$ python -q
>>> import numpy as np
>>> np.set_printoptions(suppress=True, linewidth=140)
>>> mat = np.array([[-0.4, -1.3], [0.0, -0.5], [-1.1, 1.9], [0.03, 1.16], [0.0, 1.2]])
>>> mat
array([[-0.4 , -1.3 ],
       [ 0.  , -0.5 ],
       [-1.1 ,  1.9 ],
       [ 0.03,  1.16],
       [ 0.  ,  1.2 ]])
>>> A2 = mat / np.sqrt((mat ** 2).mean(axis=1, keepdims=True))
>>> print(np.round(np.linalg.norm(A2, axis=1), 2))
[1.41 1.41 1.41 1.41 1.41]
>>> np.linalg.matrix_rank(A2) == np.linalg.matrix_rank(mat)
np.True_
>>> P = mat @ np.linalg.solve(mat.T @ mat, mat.T)
>>> print(np.round(np.diag(P), 2))
[0.58 0.04 0.95 0.22 0.22]
>>> np.allclose(P @ P, P)
True
>>> P.round(2)
array([[ 0.58,  0.13,  0.14, -0.32, -0.32],
       [ 0.13,  0.04, -0.05, -0.09, -0.09],
       [ 0.14, -0.05,  0.95,  0.1 ,  0.12],
       [-0.32, -0.09,  0.1 ,  0.22,  0.22],
       [-0.32, -0.09,  0.12,  0.22,  0.22]])
>>> np.trace(P)
np.float64(2.0)
>>> q = mat.astype(float).copy()
>>> for j in range(2):
...     q[:, j] -= q[:, :j] @ (q[:, :j].T @ q[:, j])
...     q[:, j] /= np.linalg.norm(q[:, j])
... 
>>> np.round(q.T @ mat, 2) + 0
array([[ 1.17, -1.31],
       [ 0.  ,  2.57]])
>>> q.round(2)
array([[-0.34, -0.68],
       [ 0.  , -0.19],
       [-0.94,  0.26],
       [ 0.03,  0.46],
       [ 0.  ,  0.47]])
>>> vec = np.array([-2, 2])
>>> a = np.maximum(mat @ vec, 0)
>>> a
array([0.  , 0.  , 6.  , 2.26, 2.4 ])
>>> mat * (a > 1e-9)[:, None]
array([[-0.  , -0.  ],
       [ 0.  , -0.  ],
       [-1.1 ,  1.9 ],
       [ 0.03,  1.16],
       [ 0.  ,  1.2 ]])
>>> np.maximum(mat @ vec, 0) - np.maximum(-mat @ vec, 0)
array([-1.8 , -1.  ,  6.  ,  2.26,  2.4 ])
>>> np.flatnonzero(a > 1e-9)
array([2, 3, 4])
>>> np.round(np.tanh(mat @ vec), 2)
array([-0.95, -0.76,  1.  ,  0.98,  0.98])
>>> J = np.loadtxt("layer9.csv", delimiter=",")
>>> J
array([[ 1.,  0.,  0.,  0.,  0.],
       [ 0.,  0., -1.,  0.,  0.],
       [ 0.,  0.,  0., -1.,  0.],
       [ 0., -1.,  0.,  0.,  0.],
       [ 0.,  0.,  0.,  0.,  0.]])
>>> # 3 groups of indices that never mix
>>> print(J @ J.T)
[[1. 0. 0. 0. 0.]
 [0. 1. 0. 0. 0.]
 [0. 0. 1. 0. 0.]
 [0. 0. 0. 1. 0.]
 [0. 0. 0. 0. 0.]]
>>> np.round(np.linalg.norm(J, axis=0), 2)
array([1., 1., 1., 1., 0.])
>>> J.T @ J
array([[1., 0., 0., 0., 0.],
       [0., 1., 0., 0., 0.],
       [0., 0., 1., 0., 0.],
       [0., 0., 0., 1., 0.],
       [0., 0., 0., 0., 0.]])
>>> print(J[:, 0] @ J[:, 3])
0.0
>>> data = np.load("case15.npy")
>>> data
array([[0, 1, 1, 2, 0, 3, 3],
       [0, 0, 0, 0, 1, 1, 3],
       [0, 0, 0, 2, 1, 0, 3],
       [0, 0, 0, 0, 1, 0, 3],
       [0, 0, 0, 0, 0, 3, 2],
       [0, 0, 0, 0, 0, 0, 3],
       [0, 0, 0, 0, 0, 0, 0]])
>>> np.allclose(data @ data.T, data.T @ data)
False
>>> round(float(np.linalg.det(data)), 2)
0.0
>>> np.allclose(data, data.T)
False
>>> np.linalg.matrix_power(data, 4)
array([[ 0,  0,  0,  0,  0,  6, 40],
       [ 0,  0,  0,  0,  0,  0,  0],
       [ 0,  0,  0,  0,  0,  0, 18],
       [ 0,  0,  0,  0,  0,  0,  0],
       [ 0,  0,  0,  0,  0,  0,  0],
       [ 0,  0,  0,  0,  0,  0,  0],
       [ 0,  0,  0,  0,  0,  0,  0]])
